% ipython --no-banner

In [1]: import numpy as np

In [2]: np.set_printoptions(precision=2, suppress=True, linewidth=100, sign=" ")

In [3]: def tidy(a):
   ...:     return np.round(a, 2) + 0
   ...: 

In [4]: J = np.load("x.npy")

In [5]: print(J)
[[  2   2   2   2   2   2   2   2]
 [  2   4   4   4   4   4   4   4]
 [  2   4   6   6   6   6   6   6]
 [  2   4   6   8   8   8   8   8]
 [  2   4   6   8  10  10  10  10]
 [  2   4   6   8  10  12  12  12]
 [  2   4   6   8  10  12  14  14]
 [  2   4   6   8  10  12  14  16]]

In [6]: # symmetric, so the eigenvalues are real

In [7]: f = np.array([1, -3, -1])

In [8]: print(np.polyval(f, J[5]))
[ -3   3  17  39  69 107 107 107]

In [9]: print(np.cross(J[5, :3], J[1, :3]))
[-8  4  0]

In [10]: print(np.convolve(J[5], f))
[  2  -2  -8 -14 -20 -26 -34 -36 -48 -12]

In [11]: q, evecs = np.linalg.qr(J[:, :2])[0], np.linalg.qr(J[:, 2:])[0]

In [12]: s = np.linalg.svd(q.T @ evecs, compute_uv=False)

In [13]: print(tidy(np.linalg.norm(q @ q.T - evecs @ evecs.T, 2)))
1.0

In [14]: print(tidy(np.degrees(np.arccos(s.clip(0, 1)))))
[  5.95  76.87]

In [15]: w, evecs = np.linalg.eigh(J)

In [16]: vec = np.array([2, 0, -1, -1, 1, 0, 0, 1])

In [17]: print(vec @ J @ vec)
24

In [18]: print(tidy(evecs * np.abs(w) @ evecs.T))
[[  2.   2.   2.   2.   2.   2.   2.   2.]
 [  2.   4.   4.   4.   4.   4.   4.   4.]
 [  2.   4.   6.   6.   6.   6.   6.   6.]
 [  2.   4.   6.   8.   8.   8.   8.   8.]
 [  2.   4.   6.   8.  10.  10.  10.  10.]
 [  2.   4.   6.   8.  10.  12.  12.  12.]
 [  2.   4.   6.   8.  10.  12.  14.  14.]
 [  2.   4.   6.   8.  10.  12.  14.  16.]]

In [19]: print(tidy(np.linalg.eigvalsh(J[1:, 1:])))
[  0.52   0.61   0.8    1.2    2.27   6.32  58.28]

In [20]: print(vec @ J @ vec / (vec @ vec), tidy(w[0]), tidy(w[-1]))
3.0 0.52 58.73

In [21]: print(np.abs(J).sum(axis=1).max(), tidy(np.abs(w).max()))
72 58.73

In [22]: print((np.sign(evecs[:, -1].round(6)) == np.sign(evecs[0, -1].round(6))).astype(int))
[ 1  1  1  1  1  1  1  1]

In [23]: print(tidy(evecs * np.maximum(w, 0) @ evecs.T))
[[  2.   2.   2.   2.   2.   2.   2.   2.]
 [  2.   4.   4.   4.   4.   4.   4.   4.]
 [  2.   4.   6.   6.   6.   6.   6.   6.]
 [  2.   4.   6.   8.   8.   8.   8.   8.]
 [  2.   4.   6.   8.  10.  10.  10.  10.]
 [  2.   4.   6.   8.  10.  12.  12.  12.]
 [  2.   4.   6.   8.  10.  12.  14.  14.]
 [  2.   4.   6.   8.  10.  12.  14.  16.]]

In [24]: M = np.loadtxt("out11.csv", delimiter=",")

In [25]: print(M)
[[ 0.  1.  0.  0.  0.  0.]
 [ 0.  0.  0.  0.  1.  0.]
 [ 0.  0.  0.  0.  0.  1.]
 [ 0.  0.  1.  0.  0.  0.]
 [ 1.  0.  0.  0.  0.  0.]
 [ 0.  0.  0.  1.  0.  0.]]

In [26]: print(tidy(np.linalg.pinv(M)))
[[ 0.  0.  0.  0.  1.  0.]
 [ 1.  0.  0.  0.  0.  0.]
 [ 0.  0.  0.  1.  0.  0.]
 [ 0.  0.  0.  0.  0.  1.]
 [ 0.  1.  0.  0.  0.  0.]
 [ 0.  0.  1.  0.  0.  0.]]
